$ python3 -q
>>> import numpy as np
>>> np.set_printoptions(precision=3, suppress=True, linewidth=160)
>>> feats = np.load("case4.npy")
>>> feats
array([[-2., -3.,  0.,  0., -3.],
       [-3., -2.,  0.,  0., -3.],
       [ 0.,  0., -2., -3.,  0.],
       [ 0.,  0., -3., -2.,  0.],
       [-3., -3.,  0.,  0., -2.]])
>>> B = np.linalg.invert(feats)
Traceback (most recent call last):
  File "<python-input-4>", line 1, in <module>
    B = np.linalg.invert(feats)
        ^^^^^^^^^^^^^^^^
AttributeError: module 'numpy.linalg' has no attribute 'invert'
>>> B = np.linalg.inv(feats)
>>> round(float(np.linalg.cond(feats)), 3)
8.0
>>> (np.abs(B) > 1e-9).astype(int)
array([[1, 1, 0, 0, 1],
       [1, 1, 0, 0, 1],
       [0, 0, 1, 1, 0],
       [0, 0, 1, 1, 0],
       [1, 1, 0, 0, 1]])
>>> np.allclose(B, feats.T)
False
>>> np.linalg.det(feats) * B
array([[ 25., -15.,  -0.,  -0., -15.],
       [-15.,  25.,  -0.,  -0., -15.],
       [ -0.,  -0.,  16., -24.,  -0.],
       [ -0.,  -0., -24.,  16.,  -0.],
       [-15., -15.,   0.,   0.,  25.]])
>>> np.linalg.inv(B)
array([[-2., -3.,  0.,  0., -3.],
       [-3., -2., -0., -0., -3.],
       [-0., -0., -2., -3., -0.],
       [-0., -0., -3., -2., -0.],
       [-3., -3., -0., -0., -2.]])
>>> np.round(np.linalg.slogdet(feats)[0], 3)
np.float64(1.0)
>>> B = np.array([[3, 0, 2], [1, 0, 0], [3, 1, 2], [2, 3, -3], [-3, 3, -1]])
>>> B.T @ feats.T
array([[  0.,  -2., -12., -13.,  -6.],
       [ -9.,  -9., -11.,  -9.,  -6.],
       [ -1.,  -3.,   5.,   0.,  -4.]])
>>> np.vstack([feats, B.T]).shape
(8, 5)
>>> np.linalg.matrix_rank(np.vstack([feats, B.T]))
np.int64(5)
>>> np.einsum("ij,ij->i", feats, feats)
array([22., 22., 13., 13., 22.])
>>> B @ feats
Traceback (most recent call last):
  File "<python-input-17>", line 1, in <module>
    B @ feats
    ~~^~~~~~~
ValueError: matmul: Input operand 1 has a mismatch in its core dimension 0, with gufunc signature (n?,k),(k,m?)->(n?,m?) (size 5 is different from 3)
>>> np.einsum("ik,kj->ij", feats, B)
array([[  0.,  -9.,  -1.],
       [ -2.,  -9.,  -3.],
       [-12., -11.,   5.],
       [-13.,  -9.,   0.],
       [ -6.,  -6.,  -4.]])
>>> feats @ B
array([[  0.,  -9.,  -1.],
       [ -2.,  -9.,  -3.],
       [-12., -11.,   5.],
       [-13.,  -9.,   0.],
       [ -6.,  -6.,  -4.]])
>>> np.einsum("ik,kj->ji", feats, B)
array([[  0.,  -2., -12., -13.,  -6.],
       [ -9.,  -9., -11.,  -9.,  -6.],
       [ -1.,  -3.,   5.,   0.,  -4.]])
>>> np.linalg.matrix_rank(feats @ B)
np.int64(3)
>>> data = np.load("x.npy")
>>> data
array([[-2, -2, -2],
       [-2, -4, -4],
       [-2, -4, -6]])
>>> B = data / np.sqrt((data ** 2).mean(axis=1, keepdims=True))
>>> np.linalg.norm(B, axis=1)
array([1.732, 1.732, 1.732])
>>> data - data.mean(axis=1, keepdims=True)
array([[ 0.   ,  0.   ,  0.   ],
       [ 1.333, -0.667, -0.667],
       [ 2.   ,  0.   , -2.   ]])
>>> rng = np.random.default_rng(434703)
>>> idx = rng.permutation(3)
>>> idx
array([2, 1, 0])
>>> B = data[idx][:, idx]
>>> round(np.linalg.det(B), 3), np.round(np.linalg.det(data[idx]), 3)
(np.float64(-8.0), np.float64(8.0))
>>> B
array([[-6, -4, -2],
       [-4, -4, -2],
       [-2, -2, -2]])
>>> t3 = np.stack([data, 5 * data, data[::-1]])
>>> np.linalg.norm(t3, axis=(1, 2))
array([10.198, 50.99 , 10.198])
>>> np.einsum("bij,cij->bc", t3, t3)
array([[ 104,  520,   84],
       [ 520, 2600,  420],
       [  84,  420,  104]])
>>> vec = np.array([1, 1, 0])
>>> data * vec
array([[-2, -2,  0],
       [-2, -4,  0],
       [-2, -4,  0]])
>>> data @ vec
array([-4, -6, -6])
>>> np.sign((data @ vec).round(6))
array([-1, -1, -1])
>>> arr = np.load("run13.npy")
>>> arr
array([[ 2.,  3., -3.,  1.],
       [ 2.,  3.,  2.,  2.],
       [ 0.,  0.,  4.,  7.],
       [ 0.,  0., -8.,  3.]])
>>> # null space of dimension 1
>>> Uu, sigma, Vt = np.linalg.svd(arr)
>>> V = Vt[:(sigma > 1e-8).sum()]
>>> vec = arr[1] + 2 * arr[2] + rng.integers(2) * np.eye(4)[0]
>>> vec
array([ 3.,  3., 10., 16.])
>>> np.round(V.T @ V, 3) + 0
array([[0.308, 0.462, 0.   , 0.   ],
       [0.462, 0.692, 0.   , 0.   ],
       [0.   , 0.   , 1.   , 0.   ],
       [0.   , 0.   , 0.   , 1.   ]])
>>> W0 = np.array([[2, 0, 0, 0, 0],
...     [0, 2, 0, 0, 0],
...     [0, 0, 3, 0, 0],
...     [0, 0, 0, 3, 0],
...     [0, 0, 0, 0, 1]])
>>> W0 @ W0
array([[4, 0, 0, 0, 0],
       [0, 4, 0, 0, 0],
       [0, 0, 9, 0, 0],
       [0, 0, 0, 9, 0],
       [0, 0, 0, 0, 1]])
>>> np.linalg.determinant(W0)
Traceback (most recent call last):
  File "<python-input-50>", line 1, in <module>
    np.linalg.determinant(W0)
    ^^^^^^^^^^^^^^^^^^^^^
AttributeError: module 'numpy.linalg' has no attribute 'determinant'
>>> np.allclose(W0 @ W0.T, W0.T @ W0)
True
>>> np.linalg.matrix_power(W0, 2)
array([[4, 0, 0, 0, 0],
       [0, 4, 0, 0, 0],
       [0, 0, 9, 0, 0],
       [0, 0, 0, 9, 0],
       [0, 0, 0, 0, 1]])
>>> round(np.abs(np.linalg.eigvals(W0)).max(), 3)
np.float64(3.0)
>>> assert W0 == W0.T
Traceback (most recent call last):
  File "<python-input-54>", line 1, in <module>
    assert W0 == W0.T
           ^^^^^^^^^^
ValueError: The truth value of an array with more than one element is ambiguous. Use a.any() or a.all()
>>> ev, V = np.linalg.eig(W0)
>>> np.sort(np.linalg.eigvals(W0 @ W0))
array([1., 4., 4., 9., 9.])
>>> np.prod(ev)
np.float64(36.0)
>>> (W0 != 0).astype(int)
array([[1, 0, 0, 0, 0],
       [0, 1, 0, 0, 0],
       [0, 0, 1, 0, 0],
       [0, 0, 0, 1, 0],
       [0, 0, 0, 0, 1]])
>>> round(float(np.linalg.det(W0)), 3)
36.0
>>> (np.linalg.matrix_power((W0 != 0) + (W0.T != 0) + np.eye(5), 5) > 0).astype(int)
array([[1, 0, 0, 0, 0],
       [0, 1, 0, 0, 0],
       [0, 0, 1, 0, 0],
       [0, 0, 0, 1, 0],
       [0, 0, 0, 0, 1]])
>>> np.sort(np.linalg.eigvals(W0))
array([1., 2., 2., 3., 3.])
>>> np.linalg.matrix_rank(W0 - W0[0, 0] * np.eye(5))
np.int64(3)
>>> W0 @ W0
array([[4, 0, 0, 0, 0],
       [0, 4, 0, 0, 0],
       [0, 0, 9, 0, 0],
       [0, 0, 0, 9, 0],
       [0, 0, 0, 0, 1]])
>>> [int(np.linalg.matrix_rank(np.linalg.matrix_power(W0, p))) for p in range(1, 6)]
[5, 5, 5, 5, 5]
>>> np.prod(np.diag(W0)), round(float(np.linalg.det(W0)), 3)
(np.int64(36), 36.0)
>>> A = np.loadtxt("block12.csv", delimiter=",")
>>> A
array([[ 1.635, -1.161, -0.972,  2.009],
       [ 0.377,  1.609,  2.461, -0.461],
       [-2.128,  0.44 ,  0.449, -2.018],
       [-2.116, -1.822, -0.942, -0.56 ],
       [ 1.829, -1.814, -0.42 ,  1.479],
       [-2.128,  0.555,  1.514, -1.367],
       [ 0.195, -0.608, -1.287,  2.633],
       [-0.326,  0.352,  2.96 , -0.103],
       [-1.511,  0.472,  1.213,  2.241],
       [ 1.582, -2.049,  1.326, -0.734],
       [-0.499,  2.056,  0.04 , -2.127],
       [-0.189, -2.031, -2.181, -0.286],
       [-0.851, -1.687, -2.031, -1.143],
       [-0.884,  2.818, -0.432, -0.296],
       [-2.345,  0.241,  1.031, -1.543]])
>>> D = np.linalg.norm(A[:, None] - A[None], axis=-1)
>>> np.flatnonzero(D[9] < D.mean() / 2)
array([9])
>>> np.linalg.norm(A, axis=1)
array([3.   , 3.   , 2.999, 3.   , 3.   , 3.   , 2.999, 3.   , 3.   , 3.   , 3.   , 3.   , 3.   , 2.999, 3.   ])
>>> np.unravel_index(D.round(6).argmax(), D.shape)
(np.int64(1), np.int64(11))
>>> idx = A[:, 1] > np.median(A[:, 1])
>>> f = A[idx].mean(axis=0) - A[~idx].mean(axis=0)
>>> idx.astype(int)
array([0, 1, 1, 0, 0, 1, 0, 1, 1, 0, 1, 0, 0, 1, 0])
>>> ((A - A.mean(axis=0)) @ f > 0).astype(int)
array([0, 1, 1, 0, 0, 1, 0, 1, 1, 0, 1, 0, 0, 1, 1])
>>> np.argsort(-np.abs(f).round(6), kind="stable")
array([1, 2, 0, 3])
>>> B = A / np.linalg.norm(A, axis=1, keepdims=True)
>>> gram = B @ B.T
>>> (gram - 2 * np.eye(15)).round(6).argmax(axis=1)
array([ 4,  7, 14, 12,  0, 14,  0,  1,  7,  4, 13, 12, 11, 10,  5])
>>> idx = rng.permutation(4)
>>> B = A[:, idx] * rng.choice([-1, 1], 4)
>>> B
array([[ 0.972,  1.635,  2.009, -1.161],
       [-2.461,  0.377, -0.461,  1.609],
       [-0.449, -2.128, -2.018,  0.44 ],
       [ 0.942, -2.116, -0.56 , -1.822],
       [ 0.42 ,  1.829,  1.479, -1.814],
       [-1.514, -2.128, -1.367,  0.555],
       [ 1.287,  0.195,  2.633, -0.608],
       [-2.96 , -0.326, -0.103,  0.352],
       [-1.213, -1.511,  2.241,  0.472],
       [-1.326,  1.582, -0.734, -2.049],
       [-0.04 , -0.499, -2.127,  2.056],
       [ 2.181, -0.189, -0.286, -2.031],
       [ 2.031, -0.851, -1.143, -1.687],
       [ 0.432, -0.884, -0.296,  2.818],
       [-1.031, -2.345, -1.543,  0.241]])
>>> Uu, _, Vt = np.linalg.svd(A.T @ B)
>>> np.round(Uu @ Vt, 3) + 0
array([[ 0.,  1.,  0.,  0.],
       [ 0.,  0.,  0.,  1.],
       [-1.,  0.,  0.,  0.],
       [ 0.,  0.,  1.,  0.]])
>>> idx
array([2, 0, 3, 1])
>>> np.round(np.linalg.lstsq(A, B)[0], 3) + 0
array([[ 0.,  1.,  0.,  0.],
       [ 0.,  0.,  0.,  1.],
       [-1.,  0.,  0.,  0.],
       [ 0.,  0.,  1.,  0.]])
>>> O, V = np.linalg.qr(B[:, :1])[0], np.linalg.qr(B[:, 1:])[0]
>>> sigma = np.linalg.svd(O.T @ V, compute_uv=False)
>>> np.degrees(np.arccos(sigma.clip(0, 1)))
array([63.288])
>>> E = np.loadtxt("data.csv", delimiter=",")
>>> E
array([[ 1.8  , -0.5  , -0.6  ],
       [ 2.3  ,  1.7  ,  0.2  ],
       [ 1.694, -0.573, -0.634]])
>>> B = np.array([[5, 5, -5], [4, -4, -2], [-4, 2, -4]])
>>> E @ B
array([[  9.4  ,   9.8  ,  -5.6  ],
       [ 17.5  ,   5.1  , -15.7  ],
       [  8.714,   9.494,  -4.788]])
>>> np.vstack([E, B.T]).shape
(6, 3)
>>> np.linalg.matrix_rank(np.vstack([E, B.T]))
np.int64(3)
